% ipython --no-banner

In [1]: import numpy as np

In [2]: import numpy.linalg as la

In [3]: np.set_printoptions(precision=2, suppress=True, linewidth=160, sign=" ")

In [4]: M = np.array([[4, 0, 4, 0, 0],
   ...:     [0, 0, 0, 2, 1],
   ...:     [3, 0, 4, 0, 0],
   ...:     [0, 4, 0, 4, 3],
   ...:     [0, 2, 0, 0, 0]])

In [5]: # splits into 2 blocks

In [6]: np.round(np.abs(la.eigvals(M)).max(), 2)
Out[6]: np.float64(7.46)

In [7]: np.trace(M)
Out[7]: np.int64(12)

In [8]: la.matrix_power(M, 2)
Out[8]: 
array([[ 28,   0,  32,   0,   0],
       [  0,  10,   0,   8,   6],
       [ 24,   0,  28,   0,   0],
       [  0,  22,   0,  24,  16],
       [  0,   0,   0,   4,   2]])

In [9]: np.allclose(M, M.T)
Out[9]: False

In [10]: (M + M.T) / 2
Out[10]: 
array([[ 4. ,  0. ,  3.5,  0. ,  0. ],
       [ 0. ,  0. ,  0. ,  3. ,  1.5],
       [ 3.5,  0. ,  4. ,  0. ,  0. ],
       [ 0. ,  3. ,  0. ,  4. ,  1.5],
       [ 0. ,  1.5,  0. ,  1.5,  0. ]])

In [11]: np.sort(np.abs(la.eigvals(M)))
Out[11]: array([ 0.52,  0.54,  1.31,  5.83,  7.46])

In [12]: np.round(la.det(M), 2)
Out[12]: np.float64(16.0)

In [13]: E = np.load("sample19.npy")

In [14]: E
Out[14]: 
array([[ 3.61, -8.92, -0.13],
       [ 2.9 , -7.03, -0.35],
       [ 1.65, -4.07, -0.71],
       [ 0.71, -2.18, -0.92],
       [ 0.5 , -1.81, -0.96],
       [-0.14, -0.8 , -0.99],
       [-0.16, -0.77, -0.99],
       [-0.34, -0.52, -0.95],
       [-0.45, -0.36, -0.88],
       [-0.45, -0.36, -0.88],
       [-0.44, -0.18, -0.54],
       [ 0.3 ,  0.18,  0.29],
       [ 1.42,  1.16,  1.19],
       [ 1.95,  1.79,  1.58],
       [ 2.66,  2.76,  2.08],
       [ 3.11,  3.46,  2.4 ],
       [ 3.8 ,  4.64,  2.87],
       [ 6.44, 10.15,  4.58],
       [ 6.79, 10.98,  4.8 ],
       [ 8.73, 16.02,  6.01],
       [ 9.4 , 17.95,  6.43],
       [10.34, 20.72,  7.  ],
       [10.65, 21.69,  7.19]])

In [15]: blk = np.stack([E, -1 * E, E[::-1]])

In [16]: blk.sum(axis=0)
Out[16]: 
array([[10.65, 21.69,  7.19],
       [10.34, 20.72,  7.  ],
       [ 9.4 , 17.95,  6.43],
       [ 8.73, 16.02,  6.01],
       [ 6.79, 10.98,  4.8 ],
       [ 6.44, 10.15,  4.58],
       [ 3.8 ,  4.64,  2.87],
       [ 3.11,  3.46,  2.4 ],
       [ 2.66,  2.76,  2.08],
       [ 1.95,  1.79,  1.58],
       [ 1.42,  1.16,  1.19],
       [ 0.3 ,  0.18,  0.29],
       [-0.44, -0.18, -0.54],
       [-0.45, -0.36, -0.88],
       [-0.45, -0.36, -0.88],
       [-0.34, -0.52, -0.95],
       [-0.16, -0.77, -0.99],
       [-0.14, -0.8 , -0.99],
       [ 0.5 , -1.81, -0.96],
       [ 0.71, -2.18, -0.92],
       [ 1.65, -4.07, -0.71],
       [ 2.9 , -7.03, -0.35],
       [ 3.61, -8.92, -0.13]])

In [17]: la.matrix_rank(blk)
Out[17]: array([ 3,  3,  3])

In [18]: np.einsum("bij,cij->bc", blk, blk)
Out[18]: 
array([[ 2690.15, -2690.15,  -851.12],
       [-2690.15,  2690.15,   851.12],
       [ -851.12,   851.12,  2690.15]])
